>>> import numpy as np
>>> import numpy.linalg as la
>>> np.set_printoptions(precision=2, suppress=True, linewidth=200)
>>> O, _ = la.qr(np.array([[-1.3, 0.1, 0.5, 1.0],
...     [1.0, 0.4, 0.6, -0.4],
...     [-0.7, 0.7, 0.9, -1.3],
...     [-1.1, -0.1, 0.7, -0.6]]))
>>> arr = 4 * O
>>> arr
array([[-2.48, -0.33, -0.07, -3.12],
       [ 1.91, -2.08,  2.49, -1.35],
       [-1.34, -3.34, -0.99,  1.44],
       [-2.1 ,  0.62,  2.97,  1.54]])
>>> O, Rm = la.qr(arr)
>>> print(O @ Rm)
[[-2.48 -0.33 -0.07 -3.12]
 [ 1.91 -2.08  2.49 -1.35]
 [-1.34 -3.34 -0.99  1.44]
 [-2.1   0.62  2.97  1.54]]
>>> np.round(np.trace(O @ O.T), 2)
np.float64(4.0)
>>> round(float(abs(Rm[0, 0])), 2), round(la.norm(arr[:, 0]), 2)
(4.0, np.float64(4.0))
>>> left, sigma, Vh = la.svd(arr, full_matrices=False)
>>> print(np.round(left.T @ arr @ Vh.T, 2) + 0)
[[4. 0. 0. 0.]
 [0. 4. 0. 0.]
 [0. 0. 4. 0.]
 [0. 0. 0. 4.]]
>>> sigma
array([4., 4., 4., 4.])
>>> np.allclose(left * sigma @ Vh, arr)
True
>>> np.round(Vh @ Vh.T, 2) + 0
array([[1., 0., 0., 0.],
       [0., 1., 0., 0.],
       [0., 0., 1., 0.],
       [0., 0., 0., 1.]])
>>> sigma / sigma[0]
array([1., 1., 1., 1.])
>>> np.round(la.pinv(arr), 2) + 0
array([[-0.16,  0.12, -0.08, -0.13],
       [-0.02, -0.13, -0.21,  0.04],
       [ 0.  ,  0.16, -0.06,  0.19],
       [-0.19, -0.08,  0.09,  0.1 ]])
>>> round(float(arr[:, 1] @ arr[:, 3]), 2)
0.0
>>> la.svd(arr, compute_uv=False)
array([4., 4., 4., 4.])
>>> la.norm(arr, axis=0)
array([4., 4., 4., 4.])
>>> rng = np.random.default_rng(31293)
>>> z = rng.permutation(4)
>>> z
array([1, 2, 3, 0])
>>> out = arr[z][:, z]
>>> print(np.diag(out))
[-2.08 -0.99  1.54 -2.48]
>>> out
array([[-2.08,  2.49, -1.35,  1.91],
       [-3.34, -0.99,  1.44, -1.34],
       [ 0.62,  2.97,  1.54, -2.1 ],
       [-0.33, -0.07, -3.12, -2.48]])
>>> sigma = 3 * 0.2 ** np.arange(3)
>>> feats = rng.normal(size=(20, 3)) * rng.permutation(sigma)
>>> feats
array([[ 2.83,  0.13,  0.15],
       [ 2.48,  0.16,  0.31],
       [-0.44, -0.05, -1.04],
       [ 2.86,  0.07, -0.73],
       [ 7.95,  0.13, -0.33],
       [ 4.22,  0.15,  0.53],
       [-0.19,  0.11,  0.07],
       [-0.53, -0.01,  0.41],
       [-4.09, -0.14,  0.41],
       [-2.93, -0.1 ,  0.4 ],
       [-1.05,  0.17,  0.36],
       [-5.17, -0.05, -0.88],
       [-0.32, -0.09,  0.45],
       [ 0.32,  0.03, -0.58],
       [-0.87,  0.31,  0.14],
       [-4.86, -0.16,  0.55],
       [-1.18, -0.08,  0.17],
       [-1.98,  0.01,  0.35],
       [-1.33, -0.22,  0.33],
       [-7.63,  0.02, -1.19]])
>>> vec = np.array([2, -3, 3])
>>> y = feats @ vec
>>> print(la.solve(feats.T @ feats, feats.T @ y))
[ 2. -3.  3.]
>>> y = y + 0.1 * rng.normal(size=20)
>>> y
array([  5.71,   5.39,  -3.87,   3.22,  14.4 ,   9.61,  -0.54,   0.24,  -6.59,  -4.35,  -1.47, -12.86,   1.01,  -1.17,  -2.29,  -7.79,  -1.75,  -2.81,  -0.98, -18.84])
>>> c, *_ = la.lstsq(feats, y)
>>> c
array([ 2.  , -2.96,  3.02])
>>> c.round()
array([ 2., -3.,  3.])
>>> round(float(la.norm(y - feats @ c)), 2)
0.36
>>> [round(float(la.norm(la.solve(feats.T @ feats + lam * np.eye(3), feats.T @ y))), 2) for lam in (0, 1, 10, 100)]
[4.67, 3.35, 2.24, 1.44]
>>> np.round(feats.T @ (y - feats @ c), 2) + 0
array([0., 0., 0.])
